% ipython --no-banner

In [1]: import numpy as np

In [2]: from numpy import linalg as LA

In [3]: np.set_printoptions(precision=2, suppress=True, linewidth=120)

In [4]: arr = np.load("dump.npy")

In [5]: arr
Out[5]: 
array([[0.25, 0.19, 0.  , 0.19, 0.19, 0.19],
       [0.07, 0.27, 0.2 , 0.13, 0.2 , 0.13],
       [0.  , 0.  , 0.6 , 0.  , 0.  , 0.4 ],
       [0.18, 0.09, 0.18, 0.09, 0.18, 0.27],
       [0.  , 0.5 , 0.  , 0.25, 0.25, 0.  ],
       [0.  , 0.  , 0.29, 0.29, 0.29, 0.14]])

In [6]: r0 = np.array([-1, 1])

In [7]: np.array([np.convolve(row, r0, "same") for row in arr])
Out[7]: 
array([[-0.25,  0.06,  0.19, -0.19,  0.  ,  0.  ],
       [-0.07, -0.2 ,  0.07,  0.07, -0.07,  0.07],
       [ 0.  ,  0.  , -0.6 ,  0.6 ,  0.  , -0.4 ],
       [-0.18,  0.09, -0.09,  0.09, -0.09, -0.09],
       [ 0.  , -0.5 ,  0.5 , -0.25,  0.  ,  0.25],
       [ 0.  ,  0.  , -0.29,  0.  ,  0.  ,  0.14]])

In [8]: x = np.array([1, 1, 1, 2, 1, 1])

In [9]: rhs = arr @ x

In [10]: beta, lr = np.zeros(6), 1 / LA.norm(arr, 2) ** 2

In [11]: for i in range(12):
    ...:     beta -= lr * arr.T @ (arr @ beta - rhs)
    ...:     if i % 2 == 0: print(i, round(LA.norm(arr @ beta - rhs), 2))
    ...: 
0 0.33
2 0.18
4 0.14
6 0.12
8 0.1
10 0.09

In [12]: beta
Out[12]: array([0.74, 1.14, 0.96, 1.35, 1.49, 1.09])

In [13]: rng = np.random.default_rng(126465)

In [14]: labels = rng.permutation(6)

In [15]: labels
Out[15]: array([5, 0, 3, 1, 2, 4])

In [16]: other = arr[labels][:, labels]

In [17]: print(np.sort(np.abs(LA.eigvals(other))))
[0.1  0.1  0.13 0.17 0.56 1.  ]

In [18]: np.allclose(other, arr)
Out[18]: False

In [19]: print(round(np.trace(other), 2))
1.6

In [20]: print(other)
[[0.14 0.   0.29 0.   0.29 0.29]
 [0.19 0.25 0.19 0.19 0.   0.19]
 [0.27 0.18 0.09 0.09 0.18 0.18]
 [0.13 0.07 0.13 0.27 0.2  0.2 ]
 [0.4  0.   0.   0.   0.6  0.  ]
 [0.   0.   0.25 0.5  0.   0.25]]

In [21]: round(float(np.trace(arr)), 2)
Out[21]: 1.6

In [22]: M = np.array([[5, -6, 4, -2, 4, 4, 1, 8, 7, 2],
    ...:     [5, -6, 4, -2, 4, 4, 1, 8, 7, 2],
    ...:     [6, -5, 5, -1, 5, 5, 2, 9, 8, 3],
    ...:     [6, -5, 5, -1, 5, 5, 2, 9, 8, 3]])

In [23]: M
Out[23]: 
array([[ 5, -6,  4, -2,  4,  4,  1,  8,  7,  2],
       [ 5, -6,  4, -2,  4,  4,  1,  8,  7,  2],
       [ 6, -5,  5, -1,  5,  5,  2,  9,  8,  3],
       [ 6, -5,  5, -1,  5,  5,  2,  9,  8,  3]])

In [24]: [round(float(x), 2) for x in LA.svd(M, compute_uv=False)[:3]]
Out[24]: [32.34, 2.46, 0.0]

In [25]: print(LA.matrix_rank(M, rtol=0.1))
1

In [26]: round(float(LA.norm(M, 2) / LA.norm(M)), 2)
Out[26]: 1.0

In [27]: np.argsort(-LA.norm(M, axis=0).round(6), kind="stable")[:3]
Out[27]: array([7, 8, 0])

In [28]: LA.cond(M) > 100
Out[28]: np.True_

In [29]: np.abs(np.diag(LA.qr(M)[1])) > 1e-9
Out[29]: array([ True,  True, False, False])

In [30]: print(LA.lstsq(M[:-1].T, M[-1])[2])
2

In [31]: np.unique(M.round(6), axis=0).shape
Out[31]: (2, 10)

In [32]: print(np.allclose(M[:-1].T @ LA.lstsq(M[:-1].T, M[-1])[0], M[-1]))
True

In [33]: K = np.load("a.npy")

In [34]: K
Out[34]: 
array([[-0.4,  0. ,  1.7,  0.5,  1. , -0.7, -0.7],
       [-0.9,  0.2, -0.8,  0.5, -0.1, -0.3,  0.5],
       [-1.9,  1.7, -0.3, -1.6,  0.5, -1.9,  0.3],
       [-0.3, -0.4, -0.7, -0.7,  0.2, -0.5, -0.4]])

In [35]: T = np.stack([K, -3 * K, K[::-1]])

In [36]: LA.matrix_rank(T.reshape(3, -1))
Out[36]: np.int64(2)

In [37]: LA.matrix_rank(T)
Out[37]: array([4, 4, 4])

In [38]: T.sum(axis=0)
Out[38]: 
array([[ 0.5, -0.4, -4.1, -1.7, -1.8,  0.9,  1. ],
       [-0.1,  1.3,  1.3, -2.6,  0.7, -1.3, -0.7],
       [ 2.9, -3.2, -0.2,  3.7, -1.1,  3.5, -0.1],
       [ 0.2,  0.8,  3.1,  1.9,  0.6,  0.3,  0.1]])

In [39]: np.einsum("bij,cij->bc", T, T)
Out[39]: 
array([[ 22.15, -66.45,   3.14],
       [-66.45, 199.35,  -9.42],
       [  3.14,  -9.42,  22.15]])

In [40]: x = np.array([2, 0, 7, 0, 6, 4, 4])

In [41]: K @ np.ones(7)
Out[41]: array([ 1.4, -0.9, -3.2, -2.8])

In [42]: K * x
Out[42]: 
array([[-0.8,  0. , 11.9,  0. ,  6. , -2.8, -2.8],
       [-1.8,  0. , -5.6,  0. , -0.6, -1.2,  2. ],
       [-3.8,  0. , -2.1, -0. ,  3. , -7.6,  1.2],
       [-0.6, -0. , -4.9, -0. ,  1.2, -2. , -1.6]])

In [43]: np.sign((K @ x).round(6))
Out[43]: array([ 1., -1., -1., -1.])

In [44]: r0 = np.array([0, -7])

In [45]: np.array([np.convolve(row, r0, "same") for row in K])
Out[45]: 
array([[  0. ,   2.8,   0. , -11.9,  -3.5,  -7. ,   4.9],
       [  0. ,   6.3,  -1.4,   5.6,  -3.5,   0.7,   2.1],
       [  0. ,  13.3, -11.9,   2.1,  11.2,  -3.5,  13.3],
       [  0. ,   2.1,   2.8,   4.9,   4.9,  -1.4,   3.5]])

In [46]: A = np.load("layer3.npy")

In [47]: A
Out[47]: 
array([[0, 0, 0, 0, 0, 0, 0, 0],
       [0, 0, 0, 0, 0, 0, 0, 2],
       [0, 0, 0, 0, 1, 0, 0, 0],
       [0, 0, 0, 0, 0, 0, 0, 0],
       [0, 0, 3, 0, 0, 0, 0, 0],
       [0, 0, 0, 0, 0, 0, 0, 0],
       [0, 0, 0, 0, 0, 0, 1, 0],
       [2, 0, 0, 0, 0, 0, 0, 0]])

In [48]: # null space of dimension 3

In [49]: np.sort(LA.eigvals(A).real)
Out[49]: array([-1.73,  0.  ,  0.  ,  0.  ,  0.  ,  0.  ,  1.  ,  1.73])

In [50]: (LA.matrix_power((A != 0) + (A.T != 0) + np.eye(8), 8) > 0).astype(int)
Out[50]: 
array([[1, 1, 0, 0, 0, 0, 0, 1],
       [1, 1, 0, 0, 0, 0, 0, 1],
       [0, 0, 1, 0, 1, 0, 0, 0],
       [0, 0, 0, 1, 0, 0, 0, 0],
       [0, 0, 1, 0, 1, 0, 0, 0],
       [0, 0, 0, 0, 0, 1, 0, 0],
       [0, 0, 0, 0, 0, 0, 1, 0],
       [1, 1, 0, 0, 0, 0, 0, 1]])

In [51]: print((A != 0).astype(int))
[[0 0 0 0 0 0 0 0]
 [0 0 0 0 0 0 0 1]
 [0 0 0 0 1 0 0 0]
 [0 0 0 0 0 0 0 0]
 [0 0 1 0 0 0 0 0]
 [0 0 0 0 0 0 0 0]
 [0 0 0 0 0 0 1 0]
 [1 0 0 0 0 0 0 0]]

In [52]: U, sigma, Vt = LA.svd(A)

In [53]: evecs = Vt[:(sigma > 1e-8).sum()]

In [54]: x = A[4] + 3 * A[0] + rng.integers(2) * np.eye(8)[1]

In [55]: x
Out[55]: array([0., 0., 3., 0., 0., 0., 0., 0.])

In [56]: round(float(LA.norm(x - evecs.T @ evecs @ x)), 2)
Out[56]: 0.0

In [57]: print(np.allclose(evecs.T @ evecs @ x, x))
True

In [58]: LA.lstsq(A[:-1].T, A[-1])[2]
Out[58]: np.int32(4)

In [59]: A @ LA.pinv(A) @ A
Out[59]: 
array([[0., 0., 0., 0., 0., 0., 0., 0.],
       [0., 0., 0., 0., 0., 0., 0., 2.],
       [0., 0., 0., 0., 1., 0., 0., 0.],
       [0., 0., 0., 0., 0., 0., 0., 0.],
       [0., 0., 3., 0., 0., 0., 0., 0.],
       [0., 0., 0., 0., 0., 0., 0., 0.],
       [0., 0., 0., 0., 0., 0., 1., 0.],
       [2., 0., 0., 0., 0., 0., 0., 0.]])

In [60]: print(round(np.trace(LA.pinv(A) @ A), 2))
5.0

In [61]: feats = np.load("block15.npy")

In [62]: feats
Out[62]: 
array([[ 2,  0,  0,  0,  0,  0,  0,  0],
       [ 0,  2,  0,  0,  0,  0,  0,  0],
       [ 0,  0,  0,  0,  0,  0,  0,  0],
       [ 0,  0,  0,  2,  0,  0,  0,  0],
       [ 0,  0,  0,  0, -2,  0,  0,  0],
       [ 0,  0,  0,  0,  0,  1,  0,  0],
       [ 0,  0,  0,  0,  0,  0, -1,  0],
       [ 0,  0,  0,  0,  0,  0,  0,  1]])

In [63]: # triangular, det is the product of the diagonal

In [64]: LA.svd(feats, compute_uv=False)
Out[64]: array([2., 2., 2., 2., 1., 1., 1., 0.])

In [65]: feats.T @ feats
Out[65]: 
array([[4, 0, 0, 0, 0, 0, 0, 0],
       [0, 4, 0, 0, 0, 0, 0, 0],
       [0, 0, 0, 0, 0, 0, 0, 0],
       [0, 0, 0, 4, 0, 0, 0, 0],
       [0, 0, 0, 0, 4, 0, 0, 0],
       [0, 0, 0, 0, 0, 1, 0, 0],
       [0, 0, 0, 0, 0, 0, 1, 0],
       [0, 0, 0, 0, 0, 0, 0, 1]])

In [66]: print(feats @ feats.T)
[[4 0 0 0 0 0 0 0]
 [0 4 0 0 0 0 0 0]
 [0 0 0 0 0 0 0 0]
 [0 0 0 4 0 0 0 0]
 [0 0 0 0 4 0 0 0]
 [0 0 0 0 0 1 0 0]
 [0 0 0 0 0 0 1 0]
 [0 0 0 0 0 0 0 1]]

In [67]: print(feats[:, 2] @ feats[:, 7])
0

In [68]: LA.pinv(feats)
Out[68]: 
array([[ 0.5,  0. ,  0. ,  0. ,  0. ,  0. ,  0. ,  0. ],
       [ 0. ,  0.5,  0. ,  0. ,  0. ,  0. ,  0. ,  0. ],
       [ 0. ,  0. ,  0. ,  0. ,  0. ,  0. ,  0. ,  0. ],
       [ 0. ,  0. ,  0. ,  0.5,  0. ,  0. ,  0. ,  0. ],
       [ 0. ,  0. ,  0. ,  0. , -0.5,  0. ,  0. ,  0. ],
       [ 0. ,  0. ,  0. ,  0. ,  0. ,  1. ,  0. ,  0. ],
       [ 0. ,  0. ,  0. ,  0. ,  0. ,  0. , -1. ,  0. ],
       [ 0. ,  0. ,  0. ,  0. ,  0. ,  0. ,  0. ,  1. ]])

In [69]: F = np.load("m.npy")

In [70]: F
Out[70]: 
array([[0.14, 0.14, 0.14, 0.14, 0.  , 0.14, 0.14, 0.14, 0.  , 0.  ],
       [0.  , 0.4 , 0.  , 0.2 , 0.  , 0.2 , 0.  , 0.  , 0.  , 0.2 ],
       [0.  , 0.  , 0.4 , 0.2 , 0.  , 0.  , 0.2 , 0.2 , 0.  , 0.  ],
       [0.  , 0.  , 0.  , 0.5 , 0.  , 0.5 , 0.  , 0.  , 0.  , 0.  ],
       [0.  , 0.  , 0.33, 0.  , 0.33, 0.  , 0.  , 0.33, 0.  , 0.  ],
       [0.  , 0.  , 0.  , 0.  , 0.  , 0.5 , 0.  , 0.  , 0.  , 0.5 ],
       [0.25, 0.  , 0.  , 0.25, 0.  , 0.25, 0.25, 0.  , 0.  , 0.  ],
       [0.  , 0.  , 0.  , 0.  , 0.  , 0.  , 0.25, 0.25, 0.25, 0.25],
       [0.  , 0.2 , 0.2 , 0.2 , 0.  , 0.  , 0.  , 0.  , 0.2 , 0.2 ],
       [0.  , 0.2 , 0.2 , 0.2 , 0.2 , 0.  , 0.  , 0.  , 0.  , 0.2 ]])

In [71]: # row-stochastic, so 1 is an eigenvalue

In [72]: other = LA.inv(F)

In [73]: np.round(LA.det(F) * LA.det(other), 2)
Out[73]: np.float64(1.0)

In [74]: round(LA.cond(F), 2)
Out[74]: np.float64(81.2)

In [75]: np.allclose(other, F.T)
Out[75]: False

In [76]: U, sigma, Vt = LA.svd(F, full_matrices=False)

In [77]: np.abs(Vt[0])
Out[77]: array([0.1 , 0.26, 0.27, 0.53, 0.1 , 0.58, 0.19, 0.17, 0.09, 0.4 ])

In [78]: U.shape, sigma.shape, Vt.shape
Out[78]: ((10, 10), (10,), (10, 10))

In [79]: np.round(U.T @ U, 2) + 0
Out[79]: 
array([[1., 0., 0., 0., 0., 0., 0., 0., 0., 0.],
       [0., 1., 0., 0., 0., 0., 0., 0., 0., 0.],
       [0., 0., 1., 0., 0., 0., 0., 0., 0., 0.],
       [0., 0., 0., 1., 0., 0., 0., 0., 0., 0.],
       [0., 0., 0., 0., 1., 0., 0., 0., 0., 0.],
       [0., 0., 0., 0., 0., 1., 0., 0., 0., 0.],
       [0., 0., 0., 0., 0., 0., 1., 0., 0., 0.],
       [0., 0., 0., 0., 0., 0., 0., 1., 0., 0.],
       [0., 0., 0., 0., 0., 0., 0., 0., 1., 0.],
       [0., 0., 0., 0., 0., 0., 0., 0., 0., 1.]])

In [80]: round(np.sqrt((sigma ** 2).sum()), 2), round(float(LA.norm(F)), 2)
Out[80]: (np.float64(1.71), 1.71)

In [81]: (sigma > 1e-8).sum()
Out[81]: np.int64(10)
